% python3 -q
>>> import numpy as np
>>> np.set_printoptions(suppress=True, linewidth=120)
>>> rnd = lambda a: np.round(a, 2) + 0
>>> arr = np.load("case18.npy")
>>> arr
array([[-0.04,  0.4 , -0.28, -1.  ,  0.32,  0.08, -0.8 ,  0.2 , -0.24, -0.24, -0.6 , -0.08],
       [ 0.08, -0.8 ,  0.56,  2.  , -0.64, -0.16,  1.6 , -0.4 ,  0.48,  0.48,  1.2 ,  0.16],
       [ 0.04, -0.4 ,  0.28,  1.  , -0.32, -0.08,  0.8 , -0.2 ,  0.24,  0.24,  0.6 ,  0.08],
       [-0.06,  0.6 , -0.42, -1.5 ,  0.48,  0.12, -1.2 ,  0.3 , -0.36, -0.36, -0.9 , -0.12],
       [-0.12,  1.2 , -0.84, -3.  ,  0.96,  0.24, -2.4 ,  0.6 , -0.72, -0.72, -1.8 , -0.24],
       [ 0.02, -0.2 ,  0.14,  0.5 , -0.16, -0.04,  0.4 , -0.1 ,  0.12,  0.12,  0.3 ,  0.04],
       [-0.13,  1.3 , -0.91, -3.25,  1.04,  0.26, -2.6 ,  0.65, -0.78, -0.78, -1.95, -0.26],
       [-0.05,  0.5 , -0.35, -1.25,  0.4 ,  0.1 , -1.  ,  0.25, -0.3 , -0.3 , -0.75, -0.1 ],
       [ 0.11, -1.1 ,  0.77,  2.75, -0.88, -0.22,  2.2 , -0.55,  0.66,  0.66,  1.65,  0.22],
       [-0.2 ,  2.  , -1.4 , -5.  ,  1.6 ,  0.4 , -4.  ,  1.  , -1.2 , -1.2 , -3.  , -0.4 ],
       [ 0.1 , -1.  ,  0.7 ,  2.5 , -0.8 , -0.2 ,  2.  , -0.5 ,  0.6 ,  0.6 ,  1.5 ,  0.2 ],
       [-0.06,  0.6 , -0.42, -1.5 ,  0.48,  0.12, -1.2 ,  0.3 , -0.36, -0.36, -0.9 , -0.12],
       [ 0.01, -0.1 ,  0.07,  0.25, -0.08, -0.02,  0.2 , -0.05,  0.06,  0.06,  0.15,  0.02],
       [-0.02,  0.2 , -0.14, -0.5 ,  0.16,  0.04, -0.4 ,  0.1 , -0.12, -0.12, -0.3 , -0.04]])
>>> t3 = np.stack([arr, 4 * arr, arr[::-1]])
>>> rnd(np.linalg.norm(t3, axis=(1, 2)))
array([13.35, 53.4 , 13.35])
>>> np.linalg.matrix_rank(t3)
array([1, 1, 1])
>>> data = np.load("sample2.npy")
>>> data
array([[-0.45, -1.53,  0.69, -0.57,  0.36, -0.3 , -1.26, -0.57,  0.12, -0.03, -0.69],
       [-1.07, -0.39, -0.66, -0.06, -0.42,  0.35, -1.14,  1.1 ,  0.15, -0.98, -1.08],
       [ 0.92, -1.8 ,  2.08, -0.8 ,  1.2 , -1.  , -0.24, -2.56, -0.04,  1.44,  0.56],
       [ 1.24, -0.6 ,  1.51, -0.35,  0.9 , -0.75,  0.72, -2.07, -0.13,  1.43,  1.07]])
>>> np.linalg.matrix_rank(data, rtol=0.1)
np.int64(2)
>>> [round(float(x), 2) for x in np.linalg.svd(data, compute_uv=False)[:3]]
[6.11, 3.08, 0.0]
>>> U, sigma, VT = np.linalg.svd(data)
>>> rnd(sigma)
array([6.11, 3.08, 0.  , 0.  ])
>>> np.argmax(sigma[:-1] / (sigma[1:] + 1e-6)) + 1
np.int64(2)
>>> B = U[:, :2] @ np.diag(sigma[:2]) @ VT[:2]
>>> np.linalg.matrix_rank(data, rtol=0.05)
np.int64(2)
>>> np.abs(np.diag(np.linalg.qr(data)[1])) > 1e-9
array([ True,  True, False, False])
>>> rnd(np.trace(np.linalg.pinv(data) @ data))
np.float64(2.0)
>>> np.allclose(data[:-1].T @ np.linalg.lstsq(data[:-1].T, data[-1])[0], data[-1])
True
>>> J = np.loadtxt("layer4.csv", delimiter=",")
>>> rnd(J)
array([[0.14, 0.14, 0.  , 0.  , 0.  , 0.  , 0.14, 0.14, 0.  , 0.  , 0.14, 0.  , 0.14, 0.14],
       [0.  , 0.5 , 0.  , 0.  , 0.  , 0.  , 0.25, 0.  , 0.  , 0.  , 0.25, 0.  , 0.  , 0.  ],
       [0.  , 0.  , 0.29, 0.  , 0.  , 0.  , 0.14, 0.  , 0.14, 0.14, 0.14, 0.  , 0.  , 0.14],
       [0.  , 0.  , 0.17, 0.17, 0.  , 0.  , 0.17, 0.17, 0.17, 0.17, 0.  , 0.  , 0.  , 0.  ],
       [0.14, 0.14, 0.  , 0.  , 0.14, 0.14, 0.14, 0.14, 0.  , 0.  , 0.  , 0.14, 0.  , 0.  ],
       [0.17, 0.  , 0.  , 0.  , 0.17, 0.33, 0.  , 0.  , 0.  , 0.  , 0.17, 0.17, 0.  , 0.  ],
       [0.  , 0.  , 0.33, 0.  , 0.33, 0.  , 0.33, 0.  , 0.  , 0.  , 0.  , 0.  , 0.  , 0.  ],
       [0.  , 0.  , 0.  , 0.  , 0.14, 0.14, 0.  , 0.29, 0.14, 0.  , 0.14, 0.  , 0.14, 0.  ],
       [0.  , 0.14, 0.14, 0.  , 0.14, 0.14, 0.  , 0.  , 0.29, 0.  , 0.14, 0.  , 0.  , 0.  ],
       [0.33, 0.  , 0.  , 0.  , 0.  , 0.  , 0.  , 0.  , 0.  , 0.67, 0.  , 0.  , 0.  , 0.  ],
       [0.  , 0.  , 0.  , 0.  , 0.  , 0.2 , 0.  , 0.  , 0.  , 0.2 , 0.2 , 0.2 , 0.2 , 0.  ],
       [0.  , 0.  , 0.25, 0.  , 0.  , 0.25, 0.  , 0.  , 0.  , 0.  , 0.  , 0.25, 0.25, 0.  ],
       [0.  , 0.  , 0.  , 0.  , 0.  , 0.33, 0.  , 0.  , 0.  , 0.  , 0.  , 0.  , 0.67, 0.  ],
       [0.  , 0.2 , 0.  , 0.2 , 0.2 , 0.  , 0.  , 0.  , 0.  , 0.  , 0.  , 0.  , 0.2 , 0.2 ]])
>>> B = J / np.sqrt((J ** 2).mean(axis=1, keepdims=True))
>>> rnd(np.linalg.norm(B, axis=1))
array([3.74, 3.74, 3.74, 3.74, 3.74, 3.74, 3.74, 3.74, 3.74, 3.74, 3.74, 3.74, 3.74, 3.74])
>>> np.linalg.matrix_rank(J - J.mean(axis=1, keepdims=True))
np.int64(13)
>>> U, sigma, VT = np.linalg.svd(J, full_matrices=False)
>>> rnd(sigma / sigma[0])
array([1.  , 0.76, 0.7 , 0.55, 0.47, 0.39, 0.38, 0.31, 0.26, 0.23, 0.19, 0.13, 0.06, 0.04])
>>> (sigma > 1e-8).sum()
np.int64(14)
>>> np.abs(U[:, 0]).round(6).argmax()
np.int64(12)
>>> rnd(np.sqrt((sigma ** 2).sum())), rnd(np.linalg.norm(J))
(np.float64(1.92), np.float64(1.92))
>>> np.allclose(U * sigma @ VT, J)
True
>>> rnd(np.linalg.det(J))
np.float64(0.0)
>>> rnd(np.abs(np.linalg.eigvals(J)).max())
np.float64(1.0)
>>> np.allclose(J @ J.T, J.T @ J)
False
>>> rnd(np.trace(J))
np.float64(4.46)
>>> rng = np.random.default_rng(19208)
>>> labels = rng.permutation(14)
>>> B = J[:, labels] * rng.choice([-1, 1], 14)
>>> rnd(B)
array([[ 0.  , -0.14,  0.14,  0.  ,  0.14,  0.  ,  0.14,  0.14,  0.  ,  0.14,  0.  , -0.14,  0.  ,  0.  ],
       [ 0.  , -0.25,  0.  ,  0.  ,  0.5 ,  0.  ,  0.  ,  0.25,  0.  ,  0.  ,  0.  ,  0.  ,  0.  ,  0.  ],
       [ 0.  , -0.14,  0.  ,  0.  ,  0.  , -0.29,  0.  ,  0.14,  0.  ,  0.14,  0.  ,  0.  , -0.14,  0.14],
       [-0.17, -0.17,  0.  ,  0.  ,  0.  , -0.17,  0.  ,  0.  ,  0.  ,  0.  ,  0.  , -0.17, -0.17,  0.17],
       [ 0.  , -0.14,  0.14, -0.14,  0.14,  0.  ,  0.  ,  0.  , -0.14,  0.  ,  0.14, -0.14,  0.  ,  0.  ],
       [ 0.  ,  0.  ,  0.17, -0.33,  0.  ,  0.  ,  0.  ,  0.17, -0.17,  0.  ,  0.17,  0.  ,  0.  ,  0.  ],
       [ 0.  , -0.33,  0.  ,  0.  ,  0.  , -0.33,  0.  ,  0.  , -0.33,  0.  ,  0.  ,  0.  ,  0.  ,  0.  ],
       [ 0.  ,  0.  ,  0.  , -0.14,  0.  ,  0.  ,  0.14,  0.14, -0.14,  0.  ,  0.  , -0.29,  0.  ,  0.14],
       [ 0.  ,  0.  ,  0.  , -0.14,  0.14, -0.14,  0.  ,  0.14, -0.14,  0.  ,  0.  ,  0.  ,  0.  ,  0.29],
       [ 0.  ,  0.  ,  0.33,  0.  ,  0.  ,  0.  ,  0.  ,  0.  ,  0.  ,  0.  ,  0.  ,  0.  , -0.67,  0.  ],
       [ 0.  ,  0.  ,  0.  , -0.2 ,  0.  ,  0.  ,  0.2 ,  0.2 ,  0.  ,  0.  ,  0.2 ,  0.  , -0.2 ,  0.  ],
       [ 0.  ,  0.  ,  0.  , -0.25,  0.  , -0.25,  0.25,  0.  ,  0.  ,  0.  ,  0.25,  0.  ,  0.  ,  0.  ],
       [ 0.  ,  0.  ,  0.  , -0.33,  0.  ,  0.  ,  0.67,  0.  ,  0.  ,  0.  ,  0.  ,  0.  ,  0.  ,  0.  ],
       [-0.2 ,  0.  ,  0.  ,  0.  ,  0.2 ,  0.  ,  0.2 ,  0.  , -0.2 ,  0.2 ,  0.  ,  0.  ,  0.  ,  0.  ]])
>>> U, _, VT = np.linalg.svd(J.T @ B)
>>> labels
array([ 3,  6,  0,  5,  1,  2, 12, 10,  4, 13, 11,  7,  9,  8])
>>> M = np.loadtxt("test4.csv", delimiter=",")
>>> M
array([[ 4.,  6.,  0.,  0.,  2.,  2.,  6.,  4.,  4.,  4.,  2.],
       [ 6., 13.,  4.,  0.,  5.,  9., 15., 10.,  8.,  8.,  5.],
       [ 0.,  4.,  4.,  0.,  2.,  6.,  6.,  4.,  2.,  2.,  2.],
       [ 0.,  0.,  0.,  0.,  0.,  0.,  0.,  0.,  0.,  0.,  0.],
       [ 2.,  5.,  2.,  0.,  2.,  4.,  6.,  4.,  3.,  3.,  2.],
       [ 2.,  9.,  6.,  0.,  4., 10., 12.,  8.,  5.,  5.,  4.],
       [ 6., 15.,  6.,  0.,  6., 12., 18., 12.,  9.,  9.,  6.],
       [ 4., 10.,  4.,  0.,  4.,  8., 12.,  8.,  6.,  6.,  4.],
       [ 4.,  8.,  2.,  0.,  3.,  5.,  9.,  6.,  5.,  5.,  3.],
       [ 4.,  8.,  2.,  0.,  3.,  5.,  9.,  6.,  5.,  5.,  3.],
       [ 2.,  5.,  2.,  0.,  2.,  4.,  6.,  4.,  3.,  3.,  2.]])
>>> B = np.array([[2, 0],
...     [0, 3],
...     [0, 0],
...     [3, 0],
...     [1, 1],
...     [2, 0],
...     [3, 3],
...     [2, 2],
...     [3, 1],
...     [3, 2],
...     [2, 1]])
>>> np.vstack([M, B.T]).shape
(13, 11)
>>> np.linalg.matrix_rank(M @ B)
np.int64(2)
>>> M @ B
array([[ 68.,  60.],
       [158., 138.],
       [ 56.,  48.],
       [  0.,   0.],
       [ 62.,  54.],
       [118., 102.],
       [186., 162.],
       [124., 108.],
       [ 96.,  84.],
       [ 96.,  84.],
       [ 62.,  54.]])
>>> labels = rng.permutation(11)
>>> labels
array([ 1,  6,  7,  8,  3, 10,  2,  5,  4,  0,  9])
>>> B = M[labels][:, labels]
>>> rnd(np.linalg.det(B)), rnd(np.linalg.det(M[labels]))
(np.float64(0.0), np.float64(0.0))
>>> np.diag(B)
array([13., 18.,  8.,  5.,  0.,  2.,  4., 10.,  2.,  4.,  5.])
>>> w, V = np.linalg.eigh(M)
>>> x0 = np.array([-4, -3, -2, 2, -3, -4, -2, -5, -2, -5, -2])
>>> (np.sign(V[:, -1].round(6)) == np.sign(V[0, -1].round(6))).astype(int)
array([1, 1, 1, 0, 1, 1, 1, 1, 1, 1, 1])
>>> x0 = np.array([1, -2, -2, 2, 2, -1, -2, -1, -2, -2, -2])
>>> np.sign((M @ x0).round(6))
array([-1., -1., -1.,  0., -1., -1., -1., -1., -1., -1., -1.])
>>> M @ np.eye(11)[0]
array([4., 6., 0., 0., 2., 2., 6., 4., 4., 4., 2.])
>>> M @ np.ones(11)
array([34., 83., 32.,  0., 33., 65., 99., 66., 50., 50., 33.])
>>> M @ (2 * x0)
array([ -84., -218.,  -92.,    0.,  -88., -180., -264., -176., -130., -130.,  -88.])
>>> mat = -3 * np.eye(14) + np.ones((14, 14))
>>> mat
array([[-2.,  1.,  1.,  1.,  1.,  1.,  1.,  1.,  1.,  1.,  1.,  1.,  1.,  1.],
       [ 1., -2.,  1.,  1.,  1.,  1.,  1.,  1.,  1.,  1.,  1.,  1.,  1.,  1.],
       [ 1.,  1., -2.,  1.,  1.,  1.,  1.,  1.,  1.,  1.,  1.,  1.,  1.,  1.],
       [ 1.,  1.,  1., -2.,  1.,  1.,  1.,  1.,  1.,  1.,  1.,  1.,  1.,  1.],
       [ 1.,  1.,  1.,  1., -2.,  1.,  1.,  1.,  1.,  1.,  1.,  1.,  1.,  1.],
       [ 1.,  1.,  1.,  1.,  1., -2.,  1.,  1.,  1.,  1.,  1.,  1.,  1.,  1.],
       [ 1.,  1.,  1.,  1.,  1.,  1., -2.,  1.,  1.,  1.,  1.,  1.,  1.,  1.],
       [ 1.,  1.,  1.,  1.,  1.,  1.,  1., -2.,  1.,  1.,  1.,  1.,  1.,  1.],
       [ 1.,  1.,  1.,  1.,  1.,  1.,  1.,  1., -2.,  1.,  1.,  1.,  1.,  1.],
       [ 1.,  1.,  1.,  1.,  1.,  1.,  1.,  1.,  1., -2.,  1.,  1.,  1.,  1.],
       [ 1.,  1.,  1.,  1.,  1.,  1.,  1.,  1.,  1.,  1., -2.,  1.,  1.,  1.],
       [ 1.,  1.,  1.,  1.,  1.,  1.,  1.,  1.,  1.,  1.,  1., -2.,  1.,  1.],
       [ 1.,  1.,  1.,  1.,  1.,  1.,  1.,  1.,  1.,  1.,  1.,  1., -2.,  1.],
       [ 1.,  1.,  1.,  1.,  1.,  1.,  1.,  1.,  1.,  1.,  1.,  1.,  1., -2.]])
>>> t3 = mat.reshape(14, 2, -1)
>>> t3[:, 0]
array([[-2.,  1.,  1.,  1.,  1.,  1.,  1.],
       [ 1., -2.,  1.,  1.,  1.,  1.,  1.],
       [ 1.,  1., -2.,  1.,  1.,  1.,  1.],
       [ 1.,  1.,  1., -2.,  1.,  1.,  1.],
       [ 1.,  1.,  1.,  1., -2.,  1.,  1.],
       [ 1.,  1.,  1.,  1.,  1., -2.,  1.],
       [ 1.,  1.,  1.,  1.,  1.,  1., -2.],
       [ 1.,  1.,  1.,  1.,  1.,  1.,  1.],
       [ 1.,  1.,  1.,  1.,  1.,  1.,  1.],
       [ 1.,  1.,  1.,  1.,  1.,  1.,  1.],
       [ 1.,  1.,  1.,  1.,  1.,  1.,  1.],
       [ 1.,  1.,  1.,  1.,  1.,  1.,  1.],
       [ 1.,  1.,  1.,  1.,  1.,  1.,  1.],
       [ 1.,  1.,  1.,  1.,  1.,  1.,  1.]])
